$ python -q
>>> import numpy as np
>>> import numpy.linalg as la
>>> np.set_printoptions(precision=2, suppress=True, linewidth=160)
>>> rd = lambda a: np.round(a, 2) + 0
>>> basis = np.array([[1.3, -0.2, -2.2, 0.6, 0.9, 1.2], [1.9, -1.5, 0.0, 3.6, -0.1, 0.0]])
>>> rng = np.random.default_rng(568566)
>>> J = np.array([[-1, 2],
...     [0, -2],
...     [-2, 2],
...     [3, -2],
...     [1, -1],
...     [-3, -2],
...     [2, 3],
...     [1, 1],
...     [-1, -3],
...     [0, 0],
...     [0, -1],
...     [1, -3],
...     [-2, -1],
...     [3, -3],
...     [3, -1],
...     [-1, 1],
...     [-3, -1],
...     [1, -1],
...     [1, 1],
...     [-2, 1],
...     [1, -1],
...     [3, -1],
...     [0, 3],
...     [0, -3],
...     [3, 1],
...     [-3, 0],
...     [-2, 3],
...     [0, -1],
...     [1, 1],
...     [1, 0],
...     [0, 1]]) @ basis + 0.3 * rng.normal(size=(31, 6))
>>> rd(J)
array([[  2.44,  -2.86,   2.62,   6.31,  -0.7 ,  -1.2 ],
       [ -3.89,   3.37,   0.21,  -7.39,   0.31,   0.35],
       [  1.31,  -3.27,   4.25,   5.8 ,  -2.13,  -1.86],
       [  0.48,   2.39,  -6.54,  -5.4 ,   3.08,   3.43],
       [ -0.19,   1.9 ,  -2.22,  -3.1 ,   1.34,   1.56],
       [ -7.33,   2.98,   6.95,  -9.12,  -2.65,  -3.27],
       [  8.72,  -4.62,  -5.26,  12.48,   1.68,   2.35],
       [  3.07,  -2.21,  -2.08,   4.44,   0.46,   1.21],
       [ -6.94,   4.48,   3.21, -11.79,  -0.83,  -1.06],
       [ -0.09,   0.09,  -0.01,  -0.25,  -0.21,   0.58],
       [ -2.33,   1.22,   0.31,  -3.35,   0.17,   0.22],
       [ -4.51,   4.15,  -2.51,  -9.95,   1.66,   1.43],
       [ -4.14,   2.  ,   3.59,  -5.23,  -1.8 ,  -2.1 ],
       [ -1.64,   4.03,  -6.44,  -9.25,   2.25,   3.57],
       [  2.02,   1.02,  -7.19,  -1.6 ,   2.35,   3.89],
       [  0.49,  -0.68,   1.94,   2.89,  -1.47,  -1.31],
       [ -5.8 ,   1.89,   6.38,  -5.7 ,  -2.93,  -4.15],
       [ -0.87,   1.31,  -2.32,  -2.71,   1.42,   0.67],
       [  3.19,  -1.71,  -2.4 ,   3.83,   0.81,   1.56],
       [ -0.98,  -0.95,   4.38,   2.73,  -1.74,  -2.66],
       [ -0.34,   1.24,  -2.04,  -2.67,   0.66,   1.16],
       [  1.82,   0.69,  -6.67,  -1.64,   3.34,   3.98],
       [  5.05,  -4.28,   0.01,  10.63,  -0.12,  -0.22],
       [ -5.78,   4.55,  -0.2 , -10.87,   0.26,  -0.32],
       [  5.51,  -1.89,  -6.2 ,   4.69,   3.15,   3.66],
       [ -4.16,   0.62,   6.34,  -2.27,  -2.63,  -4.12],
       [  3.25,  -4.31,   4.38,   9.9 ,  -2.33,  -2.48],
       [ -1.6 ,   1.88,   0.17,  -3.4 ,   0.26,   0.  ],
       [  3.2 ,  -1.67,  -2.76,   3.84,   0.46,   1.57],
       [  1.24,  -0.44,  -2.02,   0.52,   0.92,   0.9 ],
       [  1.91,  -1.28,  -0.03,   3.81,   0.25,   0.27]])
>>> rd(la.norm(J, 2) / la.norm(J))
np.float64(0.83)
>>> la.cond(J) > 100
np.False_
>>> [round(float(x), 2) for x in la.svd(J, compute_uv=False)[:3]]
[43.15, 28.63, 1.92]
>>> la.matrix_rank(J, rtol=0.1)
np.int64(2)
